$ python -q
>>> import numpy as np
>>> np.set_printoptions(precision=3, suppress=True, linewidth=100, floatmode="fixed")
>>> def rd(a):
...     return np.round(a, 3) + 0
... 
>>> K = np.load("block2.npy")
>>> K
array([[ 1,  1,  1,  1, -1, -1, -1, -1],
       [ 1, -1, -1,  1,  1, -1, -1,  1],
       [ 1,  1, -1, -1, -1, -1,  1,  1],
       [ 1, -1,  1, -1,  1, -1,  1, -1],
       [ 1,  1, -1, -1,  1,  1, -1, -1]])
>>> vec = np.array([0, 5, 7, 1, 2, 9, 8, 0])
>>> (K * vec).sum(axis=1)
array([ -6, -26,  -6,   2,   0])
>>> np.linalg.norm(K @ vec) <= np.linalg.norm(K, 2) * np.linalg.norm(vec) + 1e-9
np.True_
>>> K @ vec
array([ -6, -26,  -6,   2,   0])
>>> u, r1 = K[1], K[2]
>>> u @ u
np.int64(8)
>>> u @ r1
np.int64(0)
>>> p = (u @ r1) / (u @ u) * u
>>> rd(np.linalg.norm(u + r1) ** 2 + np.linalg.norm(u - r1) ** 2)
np.float64(32.0)
>>> (r1 - p) @ u
np.float64(0.0)
>>> np.linalg.matrix_rank(np.outer(u, r1))
np.int64(1)
>>> p
array([ 0.000, -0.000, -0.000,  0.000,  0.000, -0.000, -0.000,  0.000])
>>> other = np.array([[-1, 2, -4, -4, -2, -4, -4, 2, -5, 0]])
>>> A = other.T @ other
>>> A
array([[  1,  -2,   4,   4,   2,   4,   4,  -2,   5,   0],
       [ -2,   4,  -8,  -8,  -4,  -8,  -8,   4, -10,   0],
       [  4,  -8,  16,  16,   8,  16,  16,  -8,  20,   0],
       [  4,  -8,  16,  16,   8,  16,  16,  -8,  20,   0],
       [  2,  -4,   8,   8,   4,   8,   8,  -4,  10,   0],
       [  4,  -8,  16,  16,   8,  16,  16,  -8,  20,   0],
       [  4,  -8,  16,  16,   8,  16,  16,  -8,  20,   0],
       [ -2,   4,  -8,  -8,  -4,  -8,  -8,   4, -10,   0],
       [  5, -10,  20,  20,  10,  20,  20, -10,  25,   0],
       [  0,   0,   0,   0,   0,   0,   0,   0,   0,   0]])
>>> Uu, s, Vh = np.linalg.svd(A, full_matrices=False)
>>> rd(Vh @ Vh.T)
array([[1.000, 0.000, 0.000, 0.000, 0.000, 0.000, 0.000, 0.000, 0.000, 0.000],
       [0.000, 1.000, 0.000, 0.000, 0.000, 0.000, 0.000, 0.000, 0.000, 0.000],
       [0.000, 0.000, 1.000, 0.000, 0.000, 0.000, 0.000, 0.000, 0.000, 0.000],
       [0.000, 0.000, 0.000, 1.000, 0.000, 0.000, 0.000, 0.000, 0.000, 0.000],
       [0.000, 0.000, 0.000, 0.000, 1.000, 0.000, 0.000, 0.000, 0.000, 0.000],
       [0.000, 0.000, 0.000, 0.000, 0.000, 1.000, 0.000, 0.000, 0.000, 0.000],
       [0.000, 0.000, 0.000, 0.000, 0.000, 0.000, 1.000, 0.000, 0.000, 0.000],
       [0.000, 0.000, 0.000, 0.000, 0.000, 0.000, 0.000, 1.000, 0.000, 0.000],
       [0.000, 0.000, 0.000, 0.000, 0.000, 0.000, 0.000, 0.000, 1.000, 0.000],
       [0.000, 0.000, 0.000, 0.000, 0.000, 0.000, 0.000, 0.000, 0.000, 1.000]])
>>> rd(np.sqrt((s ** 2).sum())), rd(np.linalg.norm(A))
(np.float64(102.0), np.float64(102.0))
>>> rd(Uu.T @ Uu)
array([[1.000, 0.000, 0.000, 0.000, 0.000, 0.000, 0.000, 0.000, 0.000, 0.000],
       [0.000, 1.000, 0.000, 0.000, 0.000, 0.000, 0.000, 0.000, 0.000, 0.000],
       [0.000, 0.000, 1.000, 0.000, 0.000, 0.000, 0.000, 0.000, 0.000, 0.000],
       [0.000, 0.000, 0.000, 1.000, 0.000, 0.000, 0.000, 0.000, 0.000, 0.000],
       [0.000, 0.000, 0.000, 0.000, 1.000, 0.000, 0.000, 0.000, 0.000, 0.000],
       [0.000, 0.000, 0.000, 0.000, 0.000, 1.000, 0.000, 0.000, 0.000, 0.000],
       [0.000, 0.000, 0.000, 0.000, 0.000, 0.000, 1.000, 0.000, 0.000, 0.000],
       [0.000, 0.000, 0.000, 0.000, 0.000, 0.000, 0.000, 1.000, 0.000, 0.000],
       [0.000, 0.000, 0.000, 0.000, 0.000, 0.000, 0.000, 0.000, 1.000, 0.000],
       [0.000, 0.000, 0.000, 0.000, 0.000, 0.000, 0.000, 0.000, 0.000, 1.000]])
>>> np.cumsum(s ** 2) / np.sum(s ** 2)
array([1.000, 1.000, 1.000, 1.000, 1.000, 1.000, 1.000, 1.000, 1.000, 1.000])
>>> rd(s / s[0])
array([1.000, 0.000, 0.000, 0.000, 0.000, 0.000, 0.000, 0.000, 0.000, 0.000])
>>> np.abs(Uu[:, 0]).round(6).argmax()
np.int64(8)
>>> rd(np.abs(Vh[0]))
array([0.099, 0.198, 0.396, 0.396, 0.198, 0.396, 0.396, 0.198, 0.495, 0.000])
>>> (s > 1e-8).sum()
np.int64(1)
>>> Uu.shape, s.shape, Vh.shape
((10, 10), (10,), (10, 10))
